$ python3 -q
>>> import numpy as np
>>> np.set_printoptions(precision=3, suppress=True, linewidth=100)
>>> mat = np.loadtxt("run8.csv", delimiter=",")
>>> mat
array([[-1.,  1.,  1.,  1.,  1.,  1.,  1.,  1.,  1.],
       [ 1., -1.,  1.,  1.,  1.,  1.,  1.,  1.,  1.],
       [ 1.,  1., -1.,  1.,  1.,  1.,  1.,  1.,  1.],
       [ 1.,  1.,  1., -1.,  1.,  1.,  1.,  1.,  1.],
       [ 1.,  1.,  1.,  1., -1.,  1.,  1.,  1.,  1.],
       [ 1.,  1.,  1.,  1.,  1., -1.,  1.,  1.,  1.],
       [ 1.,  1.,  1.,  1.,  1.,  1., -1.,  1.,  1.],
       [ 1.,  1.,  1.,  1.,  1.,  1.,  1., -1.,  1.],
       [ 1.,  1.,  1.,  1.,  1.,  1.,  1.,  1., -1.]])
>>> mat @ np.ones(9)
array([7., 7., 7., 7., 7., 7., 7., 7., 7.])
>>> mat @ (-1.0) ** np.arange(9)
array([-1.,  3., -1.,  3., -1.,  3., -1.,  3., -1.])
>>> np.allclose(mat @ mat.T, mat.T @ mat)
True
>>> (mat @ mat)[0]
array([9., 5., 5., 5., 5., 5., 5., 5., 5.])
>>> m1 = np.abs(np.array([[2, -3, 3, 3, 3, -1, 1, -3, -3],
...     [-1, 2, 0, 3, 2, 2, -2, 3, -3],
...     [0, 3, -2, -3, 0, 1, -2, 1, 1],
...     [-2, -2, -3, 1, 0, -1, 3, 1, 1],
...     [2, -2, 0, 2, 3, 2, -1, 0, -3],
...     [0, -1, -2, -1, 0, 3, -2, 1, 0],
...     [-1, 3, -3, 1, -1, -1, -3, -2, 0],
...     [3, 1, 3, -1, 2, 1, 3, 3, 1],
...     [0, -3, -2, 2, 2, 1, 3, -1, -1]])) + np.eye(9)
>>> m1 = m1 / m1.sum(axis=1, keepdims=True)
>>> m1
array([[0.13 , 0.13 , 0.13 , 0.13 , 0.13 , 0.043, 0.043, 0.13 , 0.13 ],
       [0.053, 0.158, 0.   , 0.158, 0.105, 0.105, 0.105, 0.158, 0.158],
       [0.   , 0.214, 0.214, 0.214, 0.   , 0.071, 0.143, 0.071, 0.071],
       [0.133, 0.133, 0.2  , 0.133, 0.   , 0.067, 0.2  , 0.067, 0.067],
       [0.125, 0.125, 0.   , 0.125, 0.25 , 0.125, 0.062, 0.   , 0.188],
       [0.   , 0.091, 0.182, 0.091, 0.   , 0.364, 0.182, 0.091, 0.   ],
       [0.062, 0.188, 0.188, 0.062, 0.062, 0.062, 0.25 , 0.125, 0.   ],
       [0.158, 0.053, 0.158, 0.053, 0.105, 0.053, 0.158, 0.211, 0.053],
       [0.   , 0.188, 0.125, 0.125, 0.125, 0.062, 0.188, 0.062, 0.125]])
>>> vec = np.array([-2, -1, 2, -2, 0, -2, 2, -1, 0])
>>> h = np.maximum(m1 @ vec, 0)
>>> np.maximum(m1 @ vec, 0) - np.maximum(-m1 @ vec, 0)
array([-0.522, -0.737, -0.143, -0.067, -0.75 , -0.364,  0.188, -0.158,  0.   ])
>>> np.maximum(m1 @ (3 * vec), 0)
array([0.   , 0.   , 0.   , 0.   , 0.   , 0.   , 0.562, 0.   , 0.   ])
>>> h
array([0.   , 0.   , 0.   , 0.   , 0.   , 0.   , 0.188, 0.   , 0.   ])
>>> W0 = np.vander(np.arange(5) - 4, 4, increasing=True)
>>> W0
array([[  1,  -4,  16, -64],
       [  1,  -3,   9, -27],
       [  1,  -2,   4,  -8],
       [  1,  -1,   1,  -1],
       [  1,   0,   0,   0]])
>>> B = np.c_[W0[:, :3] @ np.array([[4, -5, 3], [-3, 4, -4], [-2, 2, -5]]), np.array([-1, -8, -9, 2, 4])]
>>> B
array([[-16,  11, -61,  -1],
       [ -5,   1, -30,  -8],
       [  2,  -5,  -9,  -9],
       [  5,  -7,   2,   2],
       [  4,  -5,   3,   4]])
>>> np.linalg.norm(np.linalg.qr(W0)[0].T @ B, axis=0) ** 2 / ((B ** 2).sum(axis=0) + 1e-12)
array([1.   , 1.   , 1.   , 0.937])
>>> np.linalg.matrix_rank(np.c_[W0, B])
np.int64(5)
>>> J = np.load("block15.npy")
>>> J
array([[ 0.809,  0.   ,  0.   ,  0.588,  0.   ],
       [ 0.   ,  1.   ,  0.   ,  0.   ,  0.   ],
       [ 0.   ,  0.   ,  1.   ,  0.   ,  0.   ],
       [-0.588,  0.   ,  0.   ,  0.809,  0.   ],
       [ 0.   ,  0.   ,  0.   ,  0.   ,  1.   ]])
>>> round(float(np.linalg.det(J)), 3)
1.0
>>> J @ J
array([[ 0.309,  0.   ,  0.   ,  0.951,  0.   ],
       [ 0.   ,  1.   ,  0.   ,  0.   ,  0.   ],
       [ 0.   ,  0.   ,  1.   ,  0.   ,  0.   ],
       [-0.951,  0.   ,  0.   ,  0.309,  0.   ],
       [ 0.   ,  0.   ,  0.   ,  0.   ,  1.   ]])
>>> (np.linalg.matrix_power((J != 0) + (J.T != 0) + np.eye(5), 5) > 0).astype(int)
array([[1, 0, 0, 1, 0],
       [0, 1, 0, 0, 0],
       [0, 0, 1, 0, 0],
       [1, 0, 0, 1, 0],
       [0, 0, 0, 0, 1]])
>>> B = np.array([[3, 8], [9, 2]])
>>> basis = np.kron(B, J)
>>> round(float(np.linalg.norm(basis, 2)), 3), round(float(np.linalg.norm(B, 2) * np.linalg.norm(J, 2)), 3)
(11.064, 11.064)
>>> basis.shape
(10, 10)
>>> A = np.load("x.npy")
>>> A
array([[ 0.97 ,  0.912, -0.797,  0.731,  0.982, -0.515,  0.578,  0.867],
       [-0.927,  0.01 ,  0.245, -0.371, -0.77 ,  0.168, -0.641, -0.422],
       [-0.988, -0.996,  0.959, -0.9  , -0.999,  0.749, -0.508, -0.975],
       [-0.993, -0.67 ,  0.686, -0.716, -0.98 ,  0.446, -0.814, -0.824],
       [ 0.89 ,  0.879, -0.716,  0.617,  0.948, -0.43 ,  0.363,  0.782],
       [-0.894,  0.264,  0.09 , -0.264, -0.617,  0.09 , -0.617, -0.264],
       [ 0.994,  0.735, -0.726,  0.744,  0.986, -0.478,  0.821,  0.851],
       [-0.949, -0.604,  0.558, -0.558, -0.923,  0.336, -0.604, -0.686],
       [ 0.159, -0.03 , -0.01 ,  0.03 ,  0.08 , -0.01 ,  0.08 ,  0.03 ],
       [-0.834, -0.354,  0.354, -0.371, -0.762,  0.207, -0.446, -0.47 ],
       [ 0.592,  0.168, -0.188,  0.207,  0.493, -0.11 ,  0.273,  0.264],
       [-0.999, -0.77 ,  0.814, -0.851, -0.997,  0.578, -0.933, -0.925],
       [ 0.991, -0.47 , -0.168,  0.47 ,  0.876, -0.168,  0.876,  0.47 ],
       [-0.925, -0.414,  0.438, -0.47 , -0.864,  0.264, -0.578, -0.578],
       [-0.96 ,  0.67 , -0.1  , -0.235, -0.585,  0.02 , -0.786, -0.149],
       [ 0.963,  0.585, -0.565,  0.578,  0.934, -0.345,  0.653,  0.701],
       [-0.31 ,  0.06 ,  0.02 , -0.06 , -0.159,  0.02 , -0.159, -0.06 ],
       [ 0.675, -0.537,  0.168,  0.03 ,  0.11 ,  0.05 ,  0.462, -0.06 ],
       [-0.706,  0.641, -0.235,  0.   , -0.04 , -0.08 , -0.508,  0.119],
       [-0.178,  0.993, -0.883,  0.635,  0.948, -0.558, -0.578,  0.867],
       [ 0.978,  0.647, -0.623,  0.635,  0.958, -0.388,  0.706,  0.757],
       [-0.999, -0.926,  0.892, -0.887, -0.999,  0.658, -0.909, -0.955],
       [ 0.881, -0.862,  0.405, -0.03 , -0.01 ,  0.149,  0.716, -0.235],
       [-0.898,  0.617, -0.129, -0.149, -0.405, -0.01 , -0.675, -0.06 ],
       [-0.956, -0.856,  0.731, -0.67 , -0.967,  0.454, -0.551, -0.814],
       [ 0.988,  0.956, -0.872,  0.814,  0.994, -0.604,  0.664,  0.925],
       [ 0.397, -0.808,  0.454, -0.207, -0.454,  0.207,  0.397, -0.397],
       [ 0.31 , -0.06 , -0.02 ,  0.06 ,  0.159, -0.02 ,  0.159,  0.06 ],
       [-0.446,  0.856, -0.508,  0.235,  0.508, -0.235, -0.446,  0.446],
       [ 0.808,  0.753, -0.578,  0.493,  0.876, -0.327,  0.31 ,  0.653],
       [-0.178,  0.446, -0.207,  0.09 ,  0.207, -0.09 , -0.178,  0.178],
       [-0.08 , -0.523,  0.291, -0.178, -0.414,  0.139,  0.08 , -0.291],
       [-0.99 ,  0.336,  0.235, -0.493, -0.892,  0.197, -0.862, -0.515]])
>>> D = np.linalg.norm(A[:, None] - A[None], axis=-1)
>>> D[:5, :5]
array([[0.   , 3.66 , 4.828, 4.497, 0.298],
       [3.66 , 0.   , 1.587, 1.046, 3.424],
       [4.828, 1.587, 0.   , 0.651, 4.602],
       [4.497, 1.046, 0.651, 0.   , 4.259],
       [0.298, 3.424, 4.602, 4.259, 0.   ]])
>>> D[8].round(6).argsort(kind="stable")[:4]
array([ 8, 27, 16, 30])
>>> (D + 1e9 * np.eye(33)).round(6).argmin(axis=1)
array([25,  5, 21, 11,  0,  1, 20, 13, 27, 13, 27, 21, 10,  9, 23, 20,  8, 22, 23, 28, 15, 11, 17,
       14,  3,  0, 31,  8, 30,  4, 16, 26,  1])
>>> np.linalg.matrix_rank(D ** 2)
np.int64(10)
>>> ang = np.radians(90)
>>> R = np.eye(8)
>>> R[5, 5] = R[0, 0] = np.cos(ang)
>>> R[5, 0], R[0, 5] = -np.sin(ang), np.sin(ang)
>>> R.round(3) + 0
array([[ 0.,  0.,  0.,  0.,  0.,  1.,  0.,  0.],
       [ 0.,  1.,  0.,  0.,  0.,  0.,  0.,  0.],
       [ 0.,  0.,  1.,  0.,  0.,  0.,  0.,  0.],
       [ 0.,  0.,  0.,  1.,  0.,  0.,  0.,  0.],
       [ 0.,  0.,  0.,  0.,  1.,  0.,  0.,  0.],
       [-1.,  0.,  0.,  0.,  0.,  0.,  0.,  0.],
       [ 0.,  0.,  0.,  0.,  0.,  0.,  1.,  0.],
       [ 0.,  0.,  0.,  0.,  0.,  0.,  0.,  1.]])
>>> B = A @ R.T
>>> np.allclose(A @ A.T, B @ B.T)
True
>>> np.linalg.svd(A, compute_uv=False), np.linalg.svd(B, compute_uv=False)
(array([8.993, 4.097, 0.974, 0.644, 0.432, 0.094, 0.047, 0.014]), array([8.993, 4.097, 0.974, 0.644, 0.432, 0.094, 0.047, 0.014]))
>>> np.abs(B - A).max(axis=0)
array([1.737, 0.   , 0.   , 0.   , 0.   , 1.03 , 0.   , 0.   ])
>>> blk = np.stack([A, -2 * A, A[::-1]])
>>> blk.shape
(3, 33, 8)
>>> np.linalg.matrix_rank(blk.reshape(3, -1))
np.int64(2)
>>> (blk @ A.T).shape
(3, 33, 33)
>>> basis = A[[8, 20]].astype(float)
>>> for _ in range(6):
...     lab = np.linalg.norm(A[:, None] - basis, axis=-1).argmin(axis=1)
...     basis = np.array([A[lab == j].mean(axis=0) for j in range(2)])
... 
>>> lab
array([1, 0, 0, 0, 1, 0, 1, 0, 0, 0, 1, 0, 1, 0, 0, 1, 0, 0, 0, 1, 1, 0, 0, 0, 0, 1, 0, 0, 1, 1, 0,
       0, 0])
>>> np.bincount(lab)
array([22, 11])
>>> B = np.array([[6, 0, 7],
...     [1, 3, 9],
...     [5, 4, 9],
...     [8, 5, 1],
...     [9, 3, 6],
...     [6, 1, 0],
...     [2, 3, 2],
...     [8, 1, 6]])
>>> np.einsum("ij->j", A)
array([-3.614,  1.648,  0.015, -1.041, -1.778,  0.364, -3.655, -0.71 ])
>>> np.vstack([A, B.T]).shape
(36, 8)
>>> np.linalg.matrix_rank(np.vstack([A, B.T]))
np.int64(8)
